In [1]: import numpy as np

In [2]: from numpy import linalg as LA

In [3]: np.set_printoptions(precision=1, suppress=True, linewidth=120, legacy="1.25")

In [4]: mat = np.load("a.npy")

In [5]: mat
Out[5]: 
array([[ -0.7,   2.3,  17.3,  -2.3,  -6.6,  10.6],
       [ 12.4,  14.4,  -9.9,  -9.3,  10.2,  -5.9],
       [  2.8,  11.1,   4.5,   1.2,  -2.9,  -5. ],
       [ 19.5,  11. ,   5.2,  -8.7,   1.2,  -5.9],
       [  5.1,   8.2,   8.1,  -0.6,  -4. ,  -1.2],
       [ 12.9,   6.5,   5.5,   2.8,  -4.9, -13. ],
       [  4.3, -12.7, -18.5,  -8.2,  12.7,   0.6],
       [-23.9,  -2.9,  27.5,  17.5, -21.6,   9.5],
       [  3.2,  -3. , -21.4,  -6.2,  13.3,  -3.9],
       [-18.3,   5.3,  31.7,  13.4, -21.5,   9.8]])

In [6]: hat = mat @ LA.solve(mat.T @ mat, mat.T)

In [7]: hat.round(1) + 0
Out[7]: 
array([[ 0.6,  0.1, -0.2,  0.2,  0. , -0.2,  0. ,  0. , -0.3,  0.1],
       [ 0.1,  0.8,  0.2,  0. , -0.2,  0. , -0.2, -0.1,  0. ,  0. ],
       [-0.2,  0.2,  0.4,  0.2,  0.1,  0. , -0.1,  0.1,  0.2,  0.2],
       [ 0.2,  0. ,  0.2,  0.7,  0.2,  0.2,  0.2, -0.2,  0. ,  0.1],
       [ 0. , -0.2,  0.1,  0.2,  0.6, -0.1, -0.3, -0.2,  0. ,  0. ],
       [-0.2,  0. ,  0. ,  0.2, -0.1,  0.8, -0.1,  0.1, -0.2, -0.1],
       [ 0. , -0.2, -0.1,  0.2, -0.3, -0.1,  0.7,  0. ,  0.2,  0. ],
       [ 0. , -0.1,  0.1, -0.2, -0.2,  0.1,  0. ,  0.5, -0.1,  0.4],
       [-0.3,  0. ,  0.2,  0. ,  0. , -0.2,  0.2, -0.1,  0.4,  0. ],
       [ 0.1,  0. ,  0.2,  0.1,  0. , -0.1,  0. ,  0.4,  0. ,  0.5]])

In [8]: B = np.c_[mat[:, :1] @ np.array([[1]]), np.array([-8, -2, 5, 3, -6, -7, -4, -9, 1, 1])]

In [9]: B
Out[9]: 
array([[ -0.7,  -8. ],
       [ 12.4,  -2. ],
       [  2.8,   5. ],
       [ 19.5,   3. ],
       [  5.1,  -6. ],
       [ 12.9,  -7. ],
       [  4.3,  -4. ],
       [-23.9,  -9. ],
       [  3.2,   1. ],
       [-18.3,   1. ]])

In [10]: LA.matrix_rank(B)
Out[10]: 2

In [11]: np.round(LA.norm(B - mat @ LA.lstsq(mat, B)[0], axis=0), 1) + 0
Out[11]: array([ 0., 14.])

In [12]: print(np.round(LA.lstsq(mat, B[:, 0])[0], 1) + 0)
[1. 0. 0. 0. 0. 0.]

In [13]: LA.norm(LA.qr(mat)[0].T @ B, axis=0) ** 2 / ((B ** 2).sum(axis=0) + 1e-12)
Out[13]: array([1. , 0.3])

In [14]: Uu, sv, Vt = LA.svd(mat)

In [15]: sv
Out[15]: array([78.7, 40.9, 17.4, 13.7,  1. ,  0.6])

In [16]: np.argmax(sv[:-1] / (sv[1:] + 1e-6)) + 1
Out[16]: 4

In [17]: B = Uu[:, :4] @ np.diag(sv[:4]) @ Vt[:4]

In [18]: LA.matrix_rank(B)
Out[18]: 4

In [19]: round(LA.norm(mat - B, 2), 1), round(sv[4], 1)
Out[19]: (1.0, 1.0)

In [20]: x = np.array([0, -2, 0, 1, -2, 1])

In [21]: rhs = mat @ x

In [22]: rhs
Out[22]: array([ 16.9, -64.4, -20.2, -39. , -10.2, -13.4,  -7.6,  76. , -30.7,  55.6])

In [23]: print(np.round(LA.lstsq(mat, rhs)[0], 1) + 0)
[ 0. -2.  0.  1. -2.  1.]

In [24]: rng = np.random.default_rng(1337)

In [25]: rhs = rhs + 0.3 * rng.normal(size=10)

In [26]: rhs
Out[26]: array([ 16.9, -64.3, -20.2, -39.4,  -9.4, -13.7,  -7. ,  75.2, -30.7,  55.6])

In [27]: beta, *_ = LA.lstsq(mat, rhs)

In [28]: beta
Out[28]: array([ 0.1, -1.9, -0.5,  0.9, -2.7,  1.3])

In [29]: B = np.array([[-5]])

In [30]: C = np.array([[-6, -4, -5, -9, -8, 8],
    ...:     [-8, -5, 7, -7, 7, -1],
    ...:     [7, 5, -6, 7, 6, 1],
    ...:     [-4, 9, 2, 0, 5, 6],
    ...:     [-9, 8, -3, -1, -1, 3],
    ...:     [-8, -3, 6, -7, -3, -3]])

In [31]: data = np.block([[B, np.zeros((1, 6))], [np.zeros((6, 1)), C]])

In [32]: data
Out[32]: 
array([[-5.,  0.,  0.,  0.,  0.,  0.,  0.],
       [ 0., -6., -4., -5., -9., -8.,  8.],
       [ 0., -8., -5.,  7., -7.,  7., -1.],
       [ 0.,  7.,  5., -6.,  7.,  6.,  1.],
       [ 0., -4.,  9.,  2.,  0.,  5.,  6.],
       [ 0., -9.,  8., -3., -1., -1.,  3.],
       [ 0., -8., -3.,  6., -7., -3., -3.]])

In [33]: # 2 groups of indices that never mix

In [34]: (data - data.T) / 2
Out[34]: 
array([[ 0. ,  0. ,  0. ,  0. ,  0. ,  0. ,  0. ],
       [ 0. ,  0. ,  2. , -6. , -2.5,  0.5,  8. ],
       [ 0. , -2. ,  0. ,  1. , -8. , -0.5,  1. ],
       [ 0. ,  6. , -1. ,  0. ,  2.5,  4.5, -2.5],
       [ 0. ,  2.5,  8. , -2.5,  0. ,  3. ,  6.5],
       [ 0. , -0.5,  0.5, -4.5, -3. ,  0. ,  3. ],
       [ 0. , -8. , -1. ,  2.5, -6.5, -3. ,  0. ]])

In [35]: print(np.allclose(data, data.T))
False

In [36]: np.sort(np.abs(LA.eigvals(data)))
Out[36]: array([ 3. ,  3. ,  5. ,  6.3, 13.1, 17.7, 17.7])

In [37]: data @ data
Out[37]: 
array([[  25.,    0.,    0.,    0.,    0.,    0.,    0.],
       [   0.,   77., -150.,   86.,   -1.,  -71., -151.],
       [   0.,  110.,   88.,  -78.,  156.,   32.,  -70.],
       [   0., -214.,   25.,   38., -153.,  -31.,  102.],
       [   0., -127.,    3.,   92.,  -60.,   84.,  -42.],
       [   0.,  -42.,  -45.,  138.,  -16.,   97., -101.],
       [   0.,  193.,   -1.,  -40.,  159.,   56.,  -97.]])
